% ipython --no-banner

In [1]: import numpy as np

In [2]: from numpy import linalg as LA

In [3]: np.set_printoptions(precision=2, suppress=True, linewidth=120, floatmode="fixed")

In [4]: E = np.array([[1.0, 0.0, 0.0, 0.0, 0.0],
   ...:     [0.0, -1.0, 0.0, 0.0, 0.0],
   ...:     [0.0, 0.0, 1.0, 0.0, 0.0],
   ...:     [0.0, 0.0, 0.0, -1.0, 0.0],
   ...:     [0.0, 0.0, 0.0, 0.0, 1.0]])

In [5]: E
Out[5]: 
array([[ 1.00,  0.00,  0.00,  0.00,  0.00],
       [ 0.00, -1.00,  0.00,  0.00,  0.00],
       [ 0.00,  0.00,  1.00,  0.00,  0.00],
       [ 0.00,  0.00,  0.00, -1.00,  0.00],
       [ 0.00,  0.00,  0.00,  0.00,  1.00]])

In [6]: def softmax(z):
   ...:     e = np.exp(z - z.max(axis=-1, keepdims=True))
   ...:     return e / e.sum(axis=-1, keepdims=True)
   ...: 

In [7]: softmax(E[3] + 2)
Out[7]: array([0.23, 0.23, 0.23, 0.08, 0.23])

In [8]: np.round(softmax(10 * E[3]), 2) + 0
Out[8]: array([0.25, 0.25, 0.25, 0.00, 0.25])

In [9]: scores = E @ E.T / np.sqrt(5)

In [10]: softmax(scores)[3] @ E
Out[10]: array([ 0.18, -0.18,  0.18, -0.28,  0.18])

In [11]: softmax(scores)
Out[11]: 
array([[0.28, 0.18, 0.18, 0.18, 0.18],
       [0.18, 0.28, 0.18, 0.18, 0.18],
       [0.18, 0.18, 0.28, 0.18, 0.18],
       [0.18, 0.18, 0.18, 0.28, 0.18],
       [0.18, 0.18, 0.18, 0.18, 0.28]])

In [12]: (E != 0).astype(int)
Out[12]: 
array([[1, 0, 0, 0, 0],
       [0, 1, 0, 0, 0],
       [0, 0, 1, 0, 0],
       [0, 0, 0, 1, 0],
       [0, 0, 0, 0, 1]])

In [13]: np.flatnonzero(LA.matrix_power((E != 0) + (E.T != 0) + np.eye(5), 5)[4])
Out[13]: array([4])

In [14]: (LA.matrix_power((E != 0) + (E.T != 0) + np.eye(5), 5) > 0).astype(int)
Out[14]: 
array([[1, 0, 0, 0, 0],
       [0, 1, 0, 0, 0],
       [0, 0, 1, 0, 0],
       [0, 0, 0, 1, 0],
       [0, 0, 0, 0, 1]])

In [15]: round(float(LA.det(E)), 2)
Out[15]: 1.0

In [16]: E @ E
Out[16]: 
array([[1.00, 0.00, 0.00, 0.00, 0.00],
       [0.00, 1.00, 0.00, 0.00, 0.00],
       [0.00, 0.00, 1.00, 0.00, 0.00],
       [0.00, 0.00, 0.00, 1.00, 0.00],
       [0.00, 0.00, 0.00, 0.00, 1.00]])

In [17]: np.prod(np.diag(E)), round(LA.det(E), 2)
Out[17]: (np.float64(1.0), np.float64(1.0))

In [18]: np.sort(LA.eigvals(E))
Out[18]: array([-1.00, -1.00,  1.00,  1.00,  1.00])

In [19]: E @ E
Out[19]: 
array([[1.00, 0.00, 0.00, 0.00, 0.00],
       [0.00, 1.00, 0.00, 0.00, 0.00],
       [0.00, 0.00, 1.00, 0.00, 0.00],
       [0.00, 0.00, 0.00, 1.00, 0.00],
       [0.00, 0.00, 0.00, 0.00, 1.00]])

In [20]: [int(LA.matrix_rank(LA.matrix_power(E, p))) for p in range(1, 6)]
Out[20]: [5, 5, 5, 5, 5]

In [21]: ev, V = LA.eigh(E)

In [22]: ev
Out[22]: array([-1.00, -1.00,  1.00,  1.00,  1.00])

In [23]: LA.svd(E, compute_uv=False)
Out[23]: array([1.00, 1.00, 1.00, 1.00, 1.00])

In [24]: LA.eigvalsh(E + 3 * np.eye(5))
Out[24]: array([2.00, 2.00, 4.00, 4.00, 4.00])

In [25]: V.T @ E @ V
Out[25]: 
array([[-1.00,  0.00,  0.00,  0.00,  0.00],
       [ 0.00, -1.00,  0.00,  0.00,  0.00],
       [ 0.00,  0.00,  1.00,  0.00,  0.00],
       [ 0.00,  0.00,  0.00,  1.00,  0.00],
       [ 0.00,  0.00,  0.00,  0.00,  1.00]])

In [26]: V @ np.diag(ev) @ V.T
Out[26]: 
array([[ 1.00,  0.00,  0.00,  0.00,  0.00],
       [ 0.00, -1.00,  0.00,  0.00,  0.00],
       [ 0.00,  0.00,  1.00,  0.00,  0.00],
       [ 0.00,  0.00,  0.00, -1.00,  0.00],
       [ 0.00,  0.00,  0.00,  0.00,  1.00]])

In [27]: np.unique(ev.round(6) + 0, return_counts=True)[1]
Out[27]: array([2, 3])

In [28]: J = np.loadtxt("arr.csv", delimiter=",")

In [29]: J
Out[29]: 
array([[10.95,  7.99,  7.04,  6.05,  5.92, 11.02,  8.01,  2.06],
       [18.04, 12.02,  8.99,  9.01,  9.01, 15.00, 11.96,  2.89],
       [20.99, 12.02, 12.96, 14.03, 14.04, 20.93, 15.99,  2.07],
       [12.00,  5.98,  9.01,  8.99,  8.06, 12.02,  8.01,  1.01],
       [11.05, 10.07,  8.02,  4.93,  5.05, 11.97,  7.97,  3.06],
       [21.05, 11.97, 13.01, 14.06, 14.01, 21.07, 16.00,  2.02],
       [ 7.97,  7.05, 10.98,  5.04,  2.05,  8.97,  1.93,  3.12],
       [27.95, 20.01, 22.07, 16.06, 13.07, 26.99, 15.95,  5.99]])

In [30]: cov = J.T @ J

In [31]: np.diag(cov)
Out[31]: array([2439.85, 1083.35, 1220.75,  900.76,  775.12, 2325.13, 1104.69,   76.96])

In [32]: round(np.trace(cov), 2), round(float((J ** 2).sum()), 2)
Out[32]: (np.float64(9926.61), 9926.61)

In [33]: (J @ J.T).shape
Out[33]: (8, 8)

In [34]: other = np.array([[4, 8, 5, 0, 3, 9, 0, 2, 8],
    ...:     [1, 5, 8, 7, 7, 1, 7, 7, 0],
    ...:     [7, 9, 5, 6, 0, 1, 9, 4, 8],
    ...:     [6, 5, 9, 9, 4, 1, 0, 6, 8],
    ...:     [0, 7, 5, 2, 2, 0, 5, 3, 4],
    ...:     [7, 8, 9, 5, 5, 8, 2, 7, 4],
    ...:     [2, 5, 5, 9, 2, 6, 0, 8, 8],
    ...:     [1, 0, 1, 4, 2, 0, 3, 3, 9],
    ...:     [9, 5, 6, 7, 4, 0, 4, 1, 3]])

In [35]: basis = np.array([[1]])

In [36]: feats = np.block([[other, np.zeros((9, 1))], [np.zeros((1, 9)), basis]])

In [37]: feats
Out[37]: 
array([[4.00, 8.00, 5.00, 0.00, 3.00, 9.00, 0.00, 2.00, 8.00, 0.00],
       [1.00, 5.00, 8.00, 7.00, 7.00, 1.00, 7.00, 7.00, 0.00, 0.00],
       [7.00, 9.00, 5.00, 6.00, 0.00, 1.00, 9.00, 4.00, 8.00, 0.00],
       [6.00, 5.00, 9.00, 9.00, 4.00, 1.00, 0.00, 6.00, 8.00, 0.00],
       [0.00, 7.00, 5.00, 2.00, 2.00, 0.00, 5.00, 3.00, 4.00, 0.00],
       [7.00, 8.00, 9.00, 5.00, 5.00, 8.00, 2.00, 7.00, 4.00, 0.00],
       [2.00, 5.00, 5.00, 9.00, 2.00, 6.00, 0.00, 8.00, 8.00, 0.00],
       [1.00, 0.00, 1.00, 4.00, 2.00, 0.00, 3.00, 3.00, 9.00, 0.00],
       [9.00, 5.00, 6.00, 7.00, 4.00, 0.00, 4.00, 1.00, 3.00, 0.00],
       [0.00, 0.00, 0.00, 0.00, 0.00, 0.00, 0.00, 0.00, 0.00, 1.00]])

In [38]: blk = np.stack([feats, 2 * feats, feats[::-1]])

In [39]: LA.norm(blk, axis=(1, 2))
Out[39]: array([49.09, 98.18, 49.09])

In [40]: LA.matrix_rank(blk)
Out[40]: array([10, 10, 10])

In [41]: blk.shape
Out[41]: (3, 10, 10)

In [42]: (blk @ feats.T).shape
Out[42]: (3, 10, 10)

In [43]: blk.sum(axis=0)
Out[43]: 
array([[12.00, 24.00, 15.00,  0.00,  9.00, 27.00,  0.00,  6.00, 24.00,  1.00],
       [12.00, 20.00, 30.00, 28.00, 25.00,  3.00, 25.00, 22.00,  3.00,  0.00],
       [22.00, 27.00, 16.00, 22.00,  2.00,  3.00, 30.00, 15.00, 33.00,  0.00],
       [20.00, 20.00, 32.00, 36.00, 14.00,  9.00,  0.00, 26.00, 32.00,  0.00],
       [ 7.00, 29.00, 24.00, 11.00, 11.00,  8.00, 17.00, 16.00, 16.00,  0.00],
       [21.00, 31.00, 32.00, 17.00, 17.00, 24.00, 11.00, 24.00, 16.00,  0.00],
       [12.00, 20.00, 24.00, 36.00, 10.00, 19.00,  0.00, 30.00, 32.00,  0.00],
       [10.00,  9.00,  8.00, 18.00,  6.00,  1.00, 18.00, 13.00, 35.00,  0.00],
       [28.00, 20.00, 26.00, 28.00, 19.00,  1.00, 19.00, 10.00,  9.00,  0.00],
       [ 4.00,  8.00,  5.00,  0.00,  3.00,  9.00,  0.00,  2.00,  8.00,  3.00]])

In [44]: (feats != 0).astype(int)
Out[44]: 
array([[1, 1, 1, 0, 1, 1, 0, 1, 1, 0],
       [1, 1, 1, 1, 1, 1, 1, 1, 0, 0],
       [1, 1, 1, 1, 0, 1, 1, 1, 1, 0],
       [1, 1, 1, 1, 1, 1, 0, 1, 1, 0],
       [0, 1, 1, 1, 1, 0, 1, 1, 1, 0],
       [1, 1, 1, 1, 1, 1, 1, 1, 1, 0],
       [1, 1, 1, 1, 1, 1, 0, 1, 1, 0],
       [1, 0, 1, 1, 1, 0, 1, 1, 1, 0],
       [1, 1, 1, 1, 1, 0, 1, 1, 1, 0],
       [0, 0, 0, 0, 0, 0, 0, 0, 0, 1]])

In [45]: U, sigma, VT = LA.svd(feats, full_matrices=False)

In [46]: np.abs(VT[0])
Out[46]: array([0.31, 0.41, 0.43, 0.39, 0.22, 0.22, 0.22, 0.33, 0.39, 0.00])

In [47]: round(float(np.sqrt((sigma ** 2).sum())), 2), np.round(LA.norm(feats), 2)
Out[47]: (49.09, np.float64(49.09))

In [48]: np.round(VT @ VT.T, 2) + 0
Out[48]: 
array([[1.00, 0.00, 0.00, 0.00, 0.00, 0.00, 0.00, 0.00, 0.00, 0.00],
       [0.00, 1.00, 0.00, 0.00, 0.00, 0.00, 0.00, 0.00, 0.00, 0.00],
       [0.00, 0.00, 1.00, 0.00, 0.00, 0.00, 0.00, 0.00, 0.00, 0.00],
       [0.00, 0.00, 0.00, 1.00, 0.00, 0.00, 0.00, 0.00, 0.00, 0.00],
       [0.00, 0.00, 0.00, 0.00, 1.00, 0.00, 0.00, 0.00, 0.00, 0.00],
       [0.00, 0.00, 0.00, 0.00, 0.00, 1.00, 0.00, 0.00, 0.00, 0.00],
       [0.00, 0.00, 0.00, 0.00, 0.00, 0.00, 1.00, 0.00, 0.00, 0.00],
       [0.00, 0.00, 0.00, 0.00, 0.00, 0.00, 0.00, 1.00, 0.00, 0.00],
       [0.00, 0.00, 0.00, 0.00, 0.00, 0.00, 0.00, 0.00, 1.00, 0.00],
       [0.00, 0.00, 0.00, 0.00, 0.00, 0.00, 0.00, 0.00, 0.00, 1.00]])

In [49]: th = np.radians(69)

In [50]: R = np.eye(10)

In [51]: R[9, 9] = R[1, 1] = np.cos(th)

In [52]: R[9, 1], R[1, 9] = -np.sin(th), np.sin(th)

In [53]: R
Out[53]: 
array([[ 1.00,  0.00,  0.00,  0.00,  0.00,  0.00,  0.00,  0.00,  0.00,  0.00],
       [ 0.00,  0.36,  0.00,  0.00,  0.00,  0.00,  0.00,  0.00,  0.00,  0.93],
       [ 0.00,  0.00,  1.00,  0.00,  0.00,  0.00,  0.00,  0.00,  0.00,  0.00],
       [ 0.00,  0.00,  0.00,  1.00,  0.00,  0.00,  0.00,  0.00,  0.00,  0.00],
       [ 0.00,  0.00,  0.00,  0.00,  1.00,  0.00,  0.00,  0.00,  0.00,  0.00],
       [ 0.00,  0.00,  0.00,  0.00,  0.00,  1.00,  0.00,  0.00,  0.00,  0.00],
       [ 0.00,  0.00,  0.00,  0.00,  0.00,  0.00,  1.00,  0.00,  0.00,  0.00],
       [ 0.00,  0.00,  0.00,  0.00,  0.00,  0.00,  0.00,  1.00,  0.00,  0.00],
       [ 0.00,  0.00,  0.00,  0.00,  0.00,  0.00,  0.00,  0.00,  1.00,  0.00],
       [ 0.00, -0.93,  0.00,  0.00,  0.00,  0.00,  0.00,  0.00,  0.00,  0.36]])

In [54]: other = feats @ R.T

In [55]: np.allclose(feats @ feats.T, other @ other.T)
Out[55]: True

In [56]: LA.svd(feats, compute_uv=False), LA.svd(other, compute_uv=False)
Out[56]: 
(array([43.40, 13.12, 10.95, 10.50,  8.80,  4.87,  4.21,  2.10,  1.00,  0.24]),
 array([43.40, 13.12, 10.95, 10.50,  8.80,  4.87,  4.21,  2.10,  1.00,  0.24]))

In [57]: np.abs(other - feats).max(axis=0)
Out[57]: array([0.00, 5.77, 0.00, 0.00, 0.00, 0.00, 0.00, 0.00, 0.00, 8.40])

In [58]: other
Out[58]: 
array([[ 4.00,  2.87,  5.00,  0.00,  3.00,  9.00,  0.00,  2.00,  8.00, -7.47],
       [ 1.00,  1.79,  8.00,  7.00,  7.00,  1.00,  7.00,  7.00,  0.00, -4.67],
       [ 7.00,  3.23,  5.00,  6.00,  0.00,  1.00,  9.00,  4.00,  8.00, -8.40],
       [ 6.00,  1.79,  9.00,  9.00,  4.00,  1.00,  0.00,  6.00,  8.00, -4.67],
       [ 0.00,  2.51,  5.00,  2.00,  2.00,  0.00,  5.00,  3.00,  4.00, -6.54],
       [ 7.00,  2.87,  9.00,  5.00,  5.00,  8.00,  2.00,  7.00,  4.00, -7.47],
       [ 2.00,  1.79,  5.00,  9.00,  2.00,  6.00,  0.00,  8.00,  8.00, -4.67],
       [ 1.00,  0.00,  1.00,  4.00,  2.00,  0.00,  3.00,  3.00,  9.00,  0.00],
       [ 9.00,  1.79,  6.00,  7.00,  4.00,  0.00,  4.00,  1.00,  3.00, -4.67],
       [ 0.00,  0.93,  0.00,  0.00,  0.00,  0.00,  0.00,  0.00,  0.00,  0.36]])
